% python3 -q
>>> import numpy as np
>>> np.set_printoptions(precision=2, suppress=True, linewidth=200)
>>> m1 = np.load("case15.npy")
>>> m1
array([[0., 1., 1., 1., 1., 1., 1., 1., 1., 1., 1., 1.],
       [1., 0., 1., 1., 1., 1., 1., 1., 1., 1., 1., 1.],
       [1., 1., 0., 1., 1., 1., 1., 1., 1., 1., 1., 1.],
       [1., 1., 1., 0., 1., 1., 1., 1., 1., 1., 1., 1.],
       [1., 1., 1., 1., 0., 1., 1., 1., 1., 1., 1., 1.],
       [1., 1., 1., 1., 1., 0., 1., 1., 1., 1., 1., 1.],
       [1., 1., 1., 1., 1., 1., 0., 1., 1., 1., 1., 1.],
       [1., 1., 1., 1., 1., 1., 1., 0., 1., 1., 1., 1.],
       [1., 1., 1., 1., 1., 1., 1., 1., 0., 1., 1., 1.],
       [1., 1., 1., 1., 1., 1., 1., 1., 1., 0., 1., 1.],
       [1., 1., 1., 1., 1., 1., 1., 1., 1., 1., 0., 1.],
       [1., 1., 1., 1., 1., 1., 1., 1., 1., 1., 1., 0.]])
>>> np.round(np.abs(np.linalg.eigvals(m1)).max(), 2)
np.float64(11.0)
>>> np.trace(m1)
np.float64(0.0)
>>> print(np.allclose(m1, m1.T))
True
>>> print((m1 + m1.T) / 2)
[[0. 1. 1. 1. 1. 1. 1. 1. 1. 1. 1. 1.]
 [1. 0. 1. 1. 1. 1. 1. 1. 1. 1. 1. 1.]
 [1. 1. 0. 1. 1. 1. 1. 1. 1. 1. 1. 1.]
 [1. 1. 1. 0. 1. 1. 1. 1. 1. 1. 1. 1.]
 [1. 1. 1. 1. 0. 1. 1. 1. 1. 1. 1. 1.]
 [1. 1. 1. 1. 1. 0. 1. 1. 1. 1. 1. 1.]
 [1. 1. 1. 1. 1. 1. 0. 1. 1. 1. 1. 1.]
 [1. 1. 1. 1. 1. 1. 1. 0. 1. 1. 1. 1.]
 [1. 1. 1. 1. 1. 1. 1. 1. 0. 1. 1. 1.]
 [1. 1. 1. 1. 1. 1. 1. 1. 1. 0. 1. 1.]
 [1. 1. 1. 1. 1. 1. 1. 1. 1. 1. 0. 1.]
 [1. 1. 1. 1. 1. 1. 1. 1. 1. 1. 1. 0.]]
>>> print(np.linalg.matrix_power(m1, 4))
[[1221. 1220. 1220. 1220. 1220. 1220. 1220. 1220. 1220. 1220. 1220. 1220.]
 [1220. 1221. 1220. 1220. 1220. 1220. 1220. 1220. 1220. 1220. 1220. 1220.]
 [1220. 1220. 1221. 1220. 1220. 1220. 1220. 1220. 1220. 1220. 1220. 1220.]
 [1220. 1220. 1220. 1221. 1220. 1220. 1220. 1220. 1220. 1220. 1220. 1220.]
 [1220. 1220. 1220. 1220. 1221. 1220. 1220. 1220. 1220. 1220. 1220. 1220.]
 [1220. 1220. 1220. 1220. 1220. 1221. 1220. 1220. 1220. 1220. 1220. 1220.]
 [1220. 1220. 1220. 1220. 1220. 1220. 1221. 1220. 1220. 1220. 1220. 1220.]
 [1220. 1220. 1220. 1220. 1220. 1220. 1220. 1221. 1220. 1220. 1220. 1220.]
 [1220. 1220. 1220. 1220. 1220. 1220. 1220. 1220. 1221. 1220. 1220. 1220.]
 [1220. 1220. 1220. 1220. 1220. 1220. 1220. 1220. 1220. 1221. 1220. 1220.]
 [1220. 1220. 1220. 1220. 1220. 1220. 1220. 1220. 1220. 1220. 1221. 1220.]
 [1220. 1220. 1220. 1220. 1220. 1220. 1220. 1220. 1220. 1220. 1220. 1221.]]
>>> U, sv, vt = np.linalg.svd(m1)
>>> print(sv)
[11.  1.  1.  1.  1.  1.  1.  1.  1.  1.  1.  1.]
>>> M2 = U[:, :1] @ np.diag(sv[:1]) @ vt[:1]
>>> print(np.linalg.matrix_rank(m1, rtol=0.05))
12
>>> np.round(np.abs(m1 - M2).max(), 2)
np.float64(0.92)
>>> np.linalg.cond(m1) > 100
np.False_
>>> np.round(np.linalg.norm(m1, 2) / np.linalg.norm(m1), 2)
np.float64(0.96)
>>> np.abs(np.linalg.svd(m1)[2][-1])
array([0.  , 0.93, 0.06, 0.03, 0.16, 0.03, 0.16, 0.06, 0.16, 0.06, 0.16, 0.16])
>>> np.linalg.matrix_rank(m1, rtol=0.1)
np.int64(1)
>>> [round(float(x), 2) for x in np.linalg.svd(m1, compute_uv=False)[:3]]
[11.0, 1.0, 1.0]
>>> np.argsort(-np.linalg.norm(m1, axis=0).round(6), kind="stable")[:3]
array([0, 1, 2])
>>> evals, evecs = np.linalg.eigh(m1)
>>> print(np.linalg.eigvalsh(m1 @ m1))
[  1.   1.   1.   1.   1.   1.   1.   1.   1.   1.   1. 121.]
>>> evals
array([-1., -1., -1., -1., -1., -1., -1., -1., -1., -1., -1., 11.])
>>> np.round(evecs.T @ m1 @ evecs, 2) + 0
array([[-1.,  0.,  0.,  0.,  0.,  0.,  0.,  0.,  0.,  0.,  0.,  0.],
       [ 0., -1.,  0.,  0.,  0.,  0.,  0.,  0.,  0.,  0.,  0.,  0.],
       [ 0.,  0., -1.,  0.,  0.,  0.,  0.,  0.,  0.,  0.,  0.,  0.],
       [ 0.,  0.,  0., -1.,  0.,  0.,  0.,  0.,  0.,  0.,  0.,  0.],
       [ 0.,  0.,  0.,  0., -1.,  0.,  0.,  0.,  0.,  0.,  0.,  0.],
       [ 0.,  0.,  0.,  0.,  0., -1.,  0.,  0.,  0.,  0.,  0.,  0.],
       [ 0.,  0.,  0.,  0.,  0.,  0., -1.,  0.,  0.,  0.,  0.,  0.],
       [ 0.,  0.,  0.,  0.,  0.,  0.,  0., -1.,  0.,  0.,  0.,  0.],
       [ 0.,  0.,  0.,  0.,  0.,  0.,  0.,  0., -1.,  0.,  0.,  0.],
       [ 0.,  0.,  0.,  0.,  0.,  0.,  0.,  0.,  0., -1.,  0.,  0.],
       [ 0.,  0.,  0.,  0.,  0.,  0.,  0.,  0.,  0.,  0., -1.,  0.],
       [ 0.,  0.,  0.,  0.,  0.,  0.,  0.,  0.,  0.,  0.,  0., 11.]])
>>> evals.sum(), np.trace(m1)
(np.float64(0.0), np.float64(0.0))
>>> np.unique(evals.round(6) + 0, return_counts=True)[1]
array([11,  1])
>>> print(np.abs(evecs[:, -1]).round(6).argmax())
0
>>> np.linalg.eigvalsh(m1 + -1 * np.eye(12))
array([-2., -2., -2., -2., -2., -2., -2., -2., -2., -2., -2., 10.])
>>> M2 = np.array([[1, 0],
...     [2, 2],
...     [-2, -1],
...     [1, 1],
...     [-1, 1],
...     [-1, -1],
...     [0, 2],
...     [1, 2],
...     [0, 2],
...     [2, 2],
...     [1, -1],
...     [1, 2]])
>>> np.einsum("ij->j", m1)
array([11., 11., 11., 11., 11., 11., 11., 11., 11., 11., 11., 11.])
>>> M2 @ m1
Traceback (most recent call last):
  File "<python-input-30>", line 1, in <module>
    M2 @ m1
    ~~~^~~~
ValueError: matmul: Input operand 1 has a mismatch in its core dimension 0, with gufunc signature (n?,k),(k,m?)->(n?,m?) (size 12 is different from 2)
>>> print(np.vstack([m1, M2.T]).shape)
(14, 12)
>>> np.einsum("ij,ij->i", m1, m1)
array([11., 11., 11., 11., 11., 11., 11., 11., 11., 11., 11., 11.])
>>> np.einsum("ik,kj->ij", m1, M2)
array([[ 4., 11.],
       [ 3.,  9.],
       [ 7., 12.],
       [ 4., 10.],
       [ 6., 10.],
       [ 6., 12.],
       [ 5.,  9.],
       [ 4.,  9.],
       [ 5.,  9.],
       [ 3.,  9.],
       [ 4., 12.],
       [ 4.,  9.]])
>>> np.linalg.matrix_rank(m1 @ M2)
np.int64(2)
